$ python -q
>>> import numpy as np
>>> import numpy.linalg as la
>>> np.set_printoptions(precision=2, suppress=True, linewidth=100)
>>> rd = lambda a: np.round(a, 2) + 0
>>> A = np.load("w.npy")
>>> print(A)
[[ 99.97 -19.94 -19.86]
 [ 99.29 -20.42 -18.46]
 [101.2  -19.87 -19.86]
 [100.25 -19.91 -19.25]
 [100.61 -19.84 -21.2 ]
 [100.82 -20.43 -19.57]
 [101.04 -18.99 -19.49]
 [100.42 -19.86 -19.16]
 [100.32 -20.35 -19.67]
 [100.29 -17.76 -18.6 ]
 [ 99.92 -20.3  -19.98]
 [ 98.75 -18.8  -19.93]]
>>> G = np.cov(A, rowvar=False)
>>> print(rd(np.corrcoef(A[:, 0], A[:, 1])[0, 1]))
-0.07
>>> print(rd(np.corrcoef(A.T)))
[[ 1.   -0.07 -0.18]
 [-0.07  1.    0.21]
 [-0.18  0.21  1.  ]]
>>> print(G.shape)
(3, 3)
>>> print(rd(np.polyfit(A[:, 0], A[:, 1], 1)))
[ -0.08 -11.19]
>>> Uu, sv, VT = la.svd(A)
>>> print(rd(sv))
[360.34   2.7    2.17]
>>> Y = Uu[:, :1] @ np.diag(sv[:1]) @ VT[:1]
>>> print(la.matrix_rank(Y))
1
>>> print(la.matrix_rank(A, rtol=0.05))
1
>>> D = la.norm(A[:, None] - A[None], axis=-1)
>>> print(D.mean(axis=1).argmax())
9
>>> print(rd(D[2]))
[1.23 2.43 0.   1.13 1.46 0.74 0.97 1.05 1.02 2.62 1.36 2.67]
>>> print(la.matrix_rank(D ** 2))
5
>>> print(rd(la.norm(A, axis=1)))
[103.86 103.04 105.03 104.   104.72 104.71 104.64 104.14 104.24 103.53 103.9  102.48]
>>> x = np.array([5, 4, -4])
>>> rhs = A @ x
>>> print(rd(la.pinv(A) @ A))
[[1. 0. 0.]
 [0. 1. 0.]
 [0. 0. 1.]]
>>> print(rd(la.solve(A.T @ A, A.T @ rhs)))
[ 5.  4. -4.]
>>> try:
...     la.solve(A, rhs)
... except la.LinAlgError as e:
...     print(repr(e))
... 
LinAlgError('Last 2 dimensions of the array must be square')
>>> rng = np.random.default_rng(89482)
>>> rhs = rhs + 0.1 * rng.normal(size=12)
>>> print(rd(rhs))
[499.68 488.67 506.02 498.48 508.39 500.7  507.13 499.34 498.81 504.65 498.18 498.37]
>>> coef, *_ = la.lstsq(A, rhs)
>>> print(rd(coef))
[ 4.99  3.96 -4.  ]
>>> print(rd(A.T @ (rhs - A @ coef)))
[0. 0. 0.]
>>> print(rd(la.norm(rhs - A @ coef)))
0.33
>>> print(coef.round())
[ 5.  4. -4.]
>>> C = A[[11, 3]].astype(float)
>>> for _ in range(3):
...     idx = la.norm(A[:, None] - C, axis=-1).argmin(axis=1)
...     C = np.array([A[idx == j].mean(axis=0) for j in range(2)])
... 
>>> print(idx)
[1 1 1 1 1 1 1 1 1 1 1 0]
>>> print(rd(C))
[[ 98.75 -18.8  -19.93]
 [100.38 -19.79 -19.55]]
>>> print(np.bincount(idx))
[ 1 11]
>>> print(np.abs(C[1] - C[0]).argmax())
0
>>> K = np.load("block12.npy")
>>> print(K)
[[-2  0  0]
 [ 1  0  0]
 [-2  0  0]]
>>> print(np.unique(K.round(6), axis=0).shape)
(2, 3)
>>> print(np.allclose(K[:-1].T @ la.lstsq(K[:-1].T, K[-1])[0], K[-1]))
True
>>> print(rd(np.trace(la.pinv(K) @ K)))
1.0
>>> print(np.abs(np.diag(la.qr(K)[1])) > 1e-9)
[ True False False]
>>> X = np.triu(rng.random((3, 3)) < 0.8, 1).astype(int)
>>> X = X + X.T
>>> print(X)
[[0 1 0]
 [1 0 1]
 [0 1 0]]
>>> w, vecs = la.eigh(X)
>>> print(np.unique(w.round(6) + 0, return_counts=True)[1])
[1 1 1]
>>> print(rd(la.eigvalsh(X + 5 * np.eye(3))))
[3.59 5.   6.41]
>>> print(rd(vecs @ np.diag(w) @ vecs.T))
[[0. 1. 0.]
 [1. 0. 1.]
 [0. 1. 0.]]
>>> print(w.sum(), np.trace(X))
0.0 0
>>> print(rd(la.svd(X, compute_uv=False)))
[1.41 1.41 0.  ]
>>> print(np.abs(vecs[:, -1]).round(6).argmax())
1
>>> print((w > 1e-8).sum(), (w < -1e-8).sum())
1 1
>>> print(rd(vecs.T @ vecs))
[[1. 0. 0.]
 [0. 1. 0.]
 [0. 0. 1.]]
>>> print(rd(vecs.T @ X @ vecs))
[[-1.41  0.    0.  ]
 [ 0.    0.    0.  ]
 [ 0.    0.    1.41]]
>>> Uu, sv, VT = la.svd(X)
>>> vecs = VT[:(sv > 1e-8).sum()]
>>> x = X[0] + -3 * X[2] + rng.integers(2) * np.eye(3)[2]
>>> print(x)
[ 0. -2.  1.]
>>> print(rd(np.diag(vecs.T @ vecs)))
[0.5 1.  0.5]
>>> print(rd(vecs.T @ vecs))
[[0.5 0.  0.5]
 [0.  1.  0. ]
 [0.5 0.  0.5]]
>>> print(X @ X)
[[1 0 1]
 [0 2 0]
 [1 0 1]]
>>> L = np.diag(X.sum(axis=1)) - X
>>> print(rd(la.eigvalsh(L)))
[0. 1. 3.]
>>> print(L @ np.ones(3))
[0. 0. 0.]
